$ python -q
>>> import numpy as np
>>> import numpy.linalg as la
>>> np.set_printoptions(precision=2, suppress=True, linewidth=140, legacy="1.25")
>>> def rnd(a):
...     return np.round(a, 2) + 0
... 
>>> feats = np.load("arr.npy")
>>> feats
array([[ -8.  , -13.98,  -2.03,   0.  ,  13.99, -10.04,  -2.01,  11.96,  -7.97],
       [  0.01, -13.  ,   0.98,  -8.  ,   9.01,  -3.03, -11.  ,   6.04,   0.03],
       [ 13.04,  13.02,   4.01,  -4.99, -14.  ,  11.01,  -2.01, -14.01,   9.98],
       [ -6.  ,   9.03,  -2.97,   8.02, -11.01,   9.01,   2.98,  -3.98,   5.97],
       [ -0.03,  13.03,  -1.04,   8.03,  -9.  ,   3.02,  11.01,  -6.02,   0.01],
       [ -4.  ,   5.98,  -1.98,   6.98,  -4.02,   1.  ,   6.97,  -1.03,  -0.99],
       [  5.97,  -9.  ,   3.03,  -6.99,  12.99, -11.98,  -0.02,   4.98,  -9.01],
       [ 24.  ,   3.  ,   9.03, -17.97,  -3.  ,   3.06,  -8.99, -11.96,   5.99],
       [  5.95,   3.96,   1.98,  -3.98,  -6.03,   6.01,  -3.98,  -6.  ,   6.  ],
       [ -2.99,  -2.01,  -0.99,   3.98,   7.  ,  -9.01,   8.01,   4.99,  -8.96],
       [ -2.99,  -1.99,  -1.01,   2.98,   5.02,  -6.03,   5.  ,   4.  ,  -6.01],
       [ 10.97,   2.97,   3.99,  -9.01,  -5.98,   7.  ,  -7.99,  -7.98,   8.  ],
       [  3.98,   7.  ,   0.99,  -0.98,  -9.02,   8.  ,  -1.98,  -7.04,   7.  ],
       [  4.03,  -6.01,   2.01,  -4.98,   8.  ,  -6.99,  -0.98,   3.02,  -5.  ],
       [ -9.95,   1.96,  -3.99,  11.02,   2.03,  -4.99,  11.02,   5.01,  -7.04],
       [ 16.02,   2.02,   6.01, -12.  ,  -2.02,   1.98,  -5.98,  -7.99,   4.03]])
>>> la.cond(feats) > 100
True
>>> np.argsort(-la.norm(feats, axis=0).round(6), kind="stable")[:3]
array([0, 4, 3])
>>> [round(float(x), 2) for x in la.svd(feats, compute_uv=False)[:3]]
[68.9, 52.18, 23.39]
>>> Uu, sigma, Vh = la.svd(feats)
>>> rnd(sigma)
array([68.9 , 52.18, 23.39,  0.12,  0.09,  0.08,  0.06,  0.05,  0.02])
>>> B = Uu[:, :3] @ np.diag(sigma[:3]) @ Vh[:3]
>>> rnd(np.abs(feats - B).max())
0.04
>>> arr = np.loadtxt("dump.csv", delimiter=",")
>>> arr
array([[  3.,   3.,   9.,   8.,   5.,   5.],
       [  4.,   6.,  16.,  12.,  13.,  10.],
       [  8.,  10.,  21.,  16.,  17.,  11.],
       [ 11.,  11.,  30.,  17.,  23.,  13.],
       [ 12.,  17.,  34.,  20.,  31.,  15.],
       [ 21.,  25.,  40.,  21.,  31.,  17.],
       [ 24.,  25.,  42.,  28.,  40.,  22.],
       [ 27.,  31.,  44.,  29.,  47.,  24.],
       [ 28.,  37.,  52.,  38.,  51.,  27.],
       [ 28.,  41.,  55.,  39.,  58.,  31.],
       [ 31.,  46.,  56.,  47.,  58.,  38.],
       [ 34.,  55.,  59.,  53.,  66.,  44.],
       [ 41.,  64.,  66.,  61.,  68.,  48.],
       [ 44.,  71.,  71.,  64.,  73.,  48.],
       [ 50.,  80.,  79.,  67.,  78.,  49.],
       [ 54.,  84.,  82.,  75.,  78.,  54.],
       [ 59.,  91.,  83.,  81.,  86.,  57.],
       [ 66.,  94.,  85.,  88.,  86.,  60.],
       [ 74.,  98.,  86.,  92.,  91.,  63.],
       [ 83., 107.,  87.,  94.,  99.,  64.],
       [ 85., 108.,  90.,  94., 103.,  66.],
       [ 93., 111.,  94., 100., 107.,  74.],
       [100., 117.,  94., 108., 115.,  75.],
       [108., 126., 102., 109., 120.,  79.],
       [113., 128., 111., 110., 129.,  83.],
       [114., 136., 117., 111., 131.,  90.],
       [117., 140., 119., 118., 131.,  90.],
       [124., 140., 126., 119., 133.,  94.],
       [133., 143., 128., 120., 133.,  96.],
       [134., 143., 137., 123., 139.,  99.],
       [138., 151., 137., 130., 142., 100.],
       [142., 154., 140., 137., 144., 102.],
       [143., 157., 141., 145., 152., 110.],
       [147., 166., 141., 150., 161., 113.],
       [151., 167., 150., 155., 165., 120.],
       [154., 174., 150., 160., 169., 128.],
       [156., 175., 151., 162., 177., 130.],
       [164., 180., 151., 165., 180., 138.],
       [164., 188., 155., 165., 184., 145.],
       [168., 192., 161., 169., 192., 154.],
       [177., 196., 164., 177., 201., 158.],
       [185., 200., 171., 183., 203., 166.],
       [193., 208., 180., 184., 211., 168.],
       [201., 209., 187., 186., 216., 170.],
       [204., 212., 196., 188., 217., 175.],
       [213., 212., 204., 188., 222., 177.],
       [215., 213., 206., 192., 227., 177.],
       [220., 218., 209., 195., 229., 178.],
       [221., 220., 218., 196., 237., 182.]])
>>> W2 = arr[[20, 21]].astype(float)
>>> for _ in range(3):
...     idx = la.norm(arr[:, None] - W2, axis=-1).argmin(axis=1)
...     W2 = np.array([arr[idx == j].mean(axis=0) for j in range(2)])
... 
>>> idx
array([0, 0, 0, 0, 0, 0, 0, 0, 0, 0, 0, 0, 0, 0, 0, 0, 0, 0, 0, 0, 0, 0, 0, 1, 1, 1, 1, 1, 1, 1, 1, 1, 1, 1, 1, 1, 1, 1, 1, 1, 1, 1, 1, 1,
       1, 1, 1, 1, 1])
>>> np.abs(W2[1] - W2[0]).argmax()
0
>>> np.bincount(idx)
array([23, 26])
>>> Xs = arr - arr.mean(axis=0)
>>> Uu, sigma, Vh = la.svd(Xs, full_matrices=False)
>>> rnd(Xs.mean(axis=0))
array([0., 0., 0., 0., 0., 0.])
>>> rnd(sigma)
array([1058.51,   62.87,   46.55,   37.18,   20.91,   17.7 ])
>>> m1 = np.load("m.npy")
>>> m1
array([[-1.4 , -3.84,  0.01],
       [ 1.16,  3.74,  0.  ],
       [ 0.12,  0.69,  0.02],
       [ 0.49,  1.15,  0.17],
       [-1.19, -4.33,  0.  ],
       [ 1.35,  3.48,  0.  ],
       [ 0.31,  1.01,  0.03],
       [ 0.14,  0.55,  0.09],
       [ 0.61,  2.36, -0.11],
       [ 1.88,  5.76, -0.02],
       [ 1.25,  3.87,  0.01],
       [-0.78, -2.42,  0.14],
       [ 1.15,  2.81,  0.11],
       [-0.32, -0.83,  0.19],
       [ 1.36,  3.77,  0.19],
       [ 1.26,  3.37, -0.07],
       [-0.45, -1.52, -0.06],
       [-1.48, -4.61, -0.02],
       [-0.46, -0.59,  0.2 ],
       [-0.77, -1.92,  0.15],
       [-0.93, -3.03,  0.11],
       [-0.51, -0.87, -0.22],
       [ 2.39,  6.81,  0.14],
       [ 1.34,  4.49,  0.06]])
>>> B = np.array([[-5, 0, -4], [3, 5, 1], [0, -3, 3]])
>>> np.vstack([m1, B.T]).shape
(27, 3)
>>> la.matrix_rank(m1 @ B)
3
>>> Xs = (m1 - m1.mean(axis=0)) / m1.std(axis=0)
>>> np.argwhere(np.abs(Xs) > 2)
array([[21,  2]])
>>> rnd(Xs.std(axis=0))
array([1., 1., 1.])
>>> b = la.lstsq(np.delete(Xs, 0, axis=1), Xs[:, 0])[0]
>>> rnd(1 - np.var(Xs[:, 0] - np.delete(Xs, 0, axis=1) @ b))
0.98
>>> np.abs(b).argmax()
0
>>> rnd(la.norm(m1, "nuc"))
18.21
>>> rnd(la.norm(m1) ** 2 / la.norm(m1, 2) ** 2)
1.0
>>> la.norm(m1, axis=1).argmax()
22
>>> rnd(la.norm(m1, 1)), rnd(la.norm(m1, np.inf))
(67.82, 9.34)
>>> r0 = np.array([1, 2, 3, 3, 3, 0, 2, 1, 3, 0, 3, 1, 1])
>>> E = np.array([np.roll(r0, i) for i in range(13)])
>>> E
array([[1, 2, 3, 3, 3, 0, 2, 1, 3, 0, 3, 1, 1],
       [1, 1, 2, 3, 3, 3, 0, 2, 1, 3, 0, 3, 1],
       [1, 1, 1, 2, 3, 3, 3, 0, 2, 1, 3, 0, 3],
       [3, 1, 1, 1, 2, 3, 3, 3, 0, 2, 1, 3, 0],
       [0, 3, 1, 1, 1, 2, 3, 3, 3, 0, 2, 1, 3],
       [3, 0, 3, 1, 1, 1, 2, 3, 3, 3, 0, 2, 1],
       [1, 3, 0, 3, 1, 1, 1, 2, 3, 3, 3, 0, 2],
       [2, 1, 3, 0, 3, 1, 1, 1, 2, 3, 3, 3, 0],
       [0, 2, 1, 3, 0, 3, 1, 1, 1, 2, 3, 3, 3],
       [3, 0, 2, 1, 3, 0, 3, 1, 1, 1, 2, 3, 3],
       [3, 3, 0, 2, 1, 3, 0, 3, 1, 1, 1, 2, 3],
       [3, 3, 3, 0, 2, 1, 3, 0, 3, 1, 1, 1, 2],
       [2, 3, 3, 3, 0, 2, 1, 3, 0, 3, 1, 1, 1]])
>>> np.allclose(E, E.T)
False
>>> np.allclose(E @ E.T, E.T @ E)
True
